>>> import numpy as np
>>> import numpy.linalg as la
>>> np.set_printoptions(precision=1, suppress=True, linewidth=160, legacy="1.25")
>>> K = np.load("mat.npy")
>>> K
array([[ 0,  1,  0,  0,  0,  0],
       [ 2, -2,  0,  0,  0,  0],
       [-1, -1,  0,  0,  0,  0],
       [ 0,  0,  0,  1,  0,  0],
       [ 0,  0,  2, -2,  0,  0],
       [ 0,  0, -1, -1,  0,  0],
       [ 0,  0,  0,  0,  0,  1],
       [ 0,  0,  0,  0,  2, -2],
       [ 0,  0,  0,  0, -1, -1]])
>>> Y = np.c_[K[:, :4] @ np.array([[1, -2, 1, 2], [-2, 1, 0, 1], [-1, -2, -1, 1], [0, 1, 2, 0]]), np.array([-1, 0, 1, 0, 1, 1, 0, -1, 2])]
>>> Y
array([[-2,  1,  0,  1, -1],
       [ 6, -6,  2,  2,  0],
       [ 1,  1, -1, -3,  1],
       [ 0,  1,  2,  0,  0],
       [-2, -6, -6,  2,  1],
       [ 1,  1, -1, -1,  1],
       [ 0,  0,  0,  0,  0],
       [ 0,  0,  0,  0, -1],
       [ 0,  0,  0,  0,  2]])
>>> np.round(la.lstsq(K, Y[:, 0])[0], 1) + 0
array([ 1., -2., -1.,  0.,  0.,  0.])
>>> la.matrix_rank(np.c_[K, Y])
7
>>> la.matrix_rank(Y)
5
>>> la.norm(la.qr(K)[0].T @ Y, axis=0) ** 2 / ((Y ** 2).sum(axis=0) + 1e-12)
array([1. , 1. , 1. , 1. , 0.9])
>>> proj = K @ la.solve(K.T @ K, K.T)
>>> np.allclose(proj @ proj, proj)
True
>>> proj
array([[ 0.2, -0.2, -0.4,  0. ,  0. ,  0. ,  0. ,  0. ,  0. ],
       [-0.2,  1. , -0.1,  0. ,  0. ,  0. ,  0. ,  0. ,  0. ],
       [-0.4, -0.1,  0.8,  0. ,  0. ,  0. ,  0. ,  0. ,  0. ],
       [ 0. ,  0. ,  0. ,  0.2, -0.2, -0.4,  0. ,  0. ,  0. ],
       [ 0. ,  0. ,  0. , -0.2,  1. , -0.1,  0. ,  0. ,  0. ],
       [ 0. ,  0. ,  0. , -0.4, -0.1,  0.8,  0. ,  0. ,  0. ],
       [ 0. ,  0. ,  0. ,  0. ,  0. ,  0. ,  0.2, -0.2, -0.4],
       [ 0. ,  0. ,  0. ,  0. ,  0. ,  0. , -0.2,  1. , -0.1],
       [ 0. ,  0. ,  0. ,  0. ,  0. ,  0. , -0.4, -0.1,  0.8]])
>>> np.diag(proj)
array([0.2, 1. , 0.8, 0.2, 1. , 0.8, 0.2, 1. , 0.8])
>>> X = np.load("case3.npy")
>>> X
array([[ 0.3, -2.5, -0.3, -0.3, -0.4,  0.3,  1.2],
       [ 1.3, -1. ,  1.6, -0.1, -0.1,  1.2, -1.7],
       [ 0.5,  0.5,  0.2, -1. , -0.5,  1.4,  1.2],
       [ 0. , -1.4,  1.4, -1.1, -1.1, -0.7, -0.4],
       [-0.4, -1.1,  0. ,  0.7, -0.3,  0.6, -0.7],
       [-0.5, -0.4, -0.9, -1. ,  0.4, -0.4,  0.9],
       [ 1.6, -0.8,  0.6, -1.3,  1.1,  0.8,  3.8]])
>>> theta = np.radians(60)
>>> r_ = np.eye(7)
>>> r_[0, 0] = r_[5, 5] = np.cos(theta)
>>> r_[0, 5], r_[5, 0] = -np.sin(theta), np.sin(theta)
>>> r_
array([[ 0.5,  0. ,  0. ,  0. ,  0. , -0.9,  0. ],
       [ 0. ,  1. ,  0. ,  0. ,  0. ,  0. ,  0. ],
       [ 0. ,  0. ,  1. ,  0. ,  0. ,  0. ,  0. ],
       [ 0. ,  0. ,  0. ,  1. ,  0. ,  0. ,  0. ],
       [ 0. ,  0. ,  0. ,  0. ,  1. ,  0. ,  0. ],
       [ 0.9,  0. ,  0. ,  0. ,  0. ,  0.5,  0. ],
       [ 0. ,  0. ,  0. ,  0. ,  0. ,  0. ,  1. ]])
>>> Y = X @ r_.T
>>> np.allclose(la.norm(X, axis=1), la.norm(Y, axis=1))
True
>>> np.round(la.det(r_), 1), np.trace(r_)
(1.0, 6.0)
>>> np.allclose(X @ X.T, Y @ Y.T)
True
>>> np.abs(Y - X).max(axis=0)
array([1.7, 0. , 0. , 0. , 0. , 1. , 0. ])
>>> Y.round(1) + 0
array([[-0.1, -2.5, -0.3, -0.3, -0.4,  0.4,  1.2],
       [-0.4, -1. ,  1.6, -0.1, -0.1,  1.7, -1.7],
       [-1. ,  0.5,  0.2, -1. , -0.5,  1.1,  1.2],
       [ 0.6, -1.4,  1.4, -1.1, -1.1, -0.4, -0.4],
       [-0.7, -1.1,  0. ,  0.7, -0.3,  0. , -0.7],
       [ 0.1, -0.4, -0.9, -1. ,  0.4, -0.6,  0.9],
       [ 0.1, -0.8,  0.6, -1.3,  1.1,  1.8,  3.8]])
